In [1]: import numpy as np

In [2]: np.set_printoptions(precision=2, suppress=True, linewidth=140)

In [3]: X = np.load("out17.npy")

In [4]: X
Out[4]: 
array([[ 2,  0, -2],
       [ 0,  1,  2],
       [-2,  3,  1],
       [-2,  1,  2]])

In [5]: vec = np.array([3, -2, 2])

In [6]: rhs = X @ vec

In [7]: np.linalg.lstsq(X, rhs)[0]
Out[7]: array([ 3., -2.,  2.])

In [8]: np.linalg.solve(X.T @ X, X.T @ rhs)
Out[8]: array([ 3., -2.,  2.])

In [9]: rhs
Out[9]: array([  2,   2, -10,  -4])

In [10]: rng = np.random.default_rng(128426)

In [11]: rhs = rhs + 0.1 * rng.normal(size=4)

In [12]: rhs
Out[12]: array([  1.97,   1.95, -10.14,  -4.12])

In [13]: beta, *_ = np.linalg.lstsq(X, rhs)

In [14]: np.round(X.T @ (rhs - X @ beta), 2) + 0
Out[14]: array([0., 0., 0.])

In [15]: [round(float(np.linalg.norm(np.linalg.solve(X.T @ X + lam * np.eye(3), X.T @ rhs))), 2) for lam in (0, 1, 10, 100)]
Out[15]: [4.14, 3.28, 1.57, 0.39]

In [16]: beta
Out[16]: array([ 3.  , -2.05,  1.99])

In [17]: m1 = np.loadtxt("dump.csv", delimiter=",")

In [18]: m1
Out[18]: 
array([[-26.14,   5.57, -22.76, -22.38, -16.8 ],
       [-22.23,   4.64, -20.12, -18.97, -14.3 ],
       [-17.79,   3.55, -17.08, -15.14, -11.49],
       [ -8.31,   0.98, -10.27,  -7.11,  -5.66],
       [ -6.76,   0.52,  -9.08,  -5.83,  -4.74],
       [ -3.7 ,  -0.44,  -6.57,  -3.34,  -2.96],
       [ -2.3 ,  -0.9 ,  -5.3 ,  -2.24,  -2.17],
       [ -1.34,  -1.22,  -4.31,  -1.49,  -1.64],
       [  0.03,  -1.55,  -2.23,  -0.45,  -0.84],
       [  0.16,  -1.34,  -1.43,  -0.32,  -0.65],
       [  0.11,  -1.01,  -0.94,  -0.27,  -0.5 ],
       [  0.09,  -0.87,  -0.77,  -0.24,  -0.44],
       [  1.6 ,   3.8 ,   3.15,   3.24,   3.62],
       [  1.68,   3.89,   3.24,   3.36,   3.74],
       [ 13.95,  12.25,  13.61,  19.46,  18.82],
       [ 27.84,  18.12,  23.59,  36.11,  33.66],
       [ 28.47,  18.36,  24.02,  36.85,  34.31]])

In [19]: D = np.linalg.norm(m1[:, None] - m1[None], axis=-1)

In [20]: D[:5, :5]
Out[20]: 
array([[ 0.  ,  6.41, 13.66, 29.2 , 31.74],
       [ 6.41,  0.  ,  7.25, 22.79, 25.33],
       [13.66,  7.25,  0.  , 15.54, 18.08],
       [29.2 , 22.79, 15.54,  0.  ,  2.54],
       [31.74, 25.33, 18.08,  2.54,  0.  ]])

In [21]: D.shape
Out[21]: (17, 17)

In [22]: np.unravel_index(D.round(6).argmax(), D.shape)
Out[22]: (np.int64(0), np.int64(16))
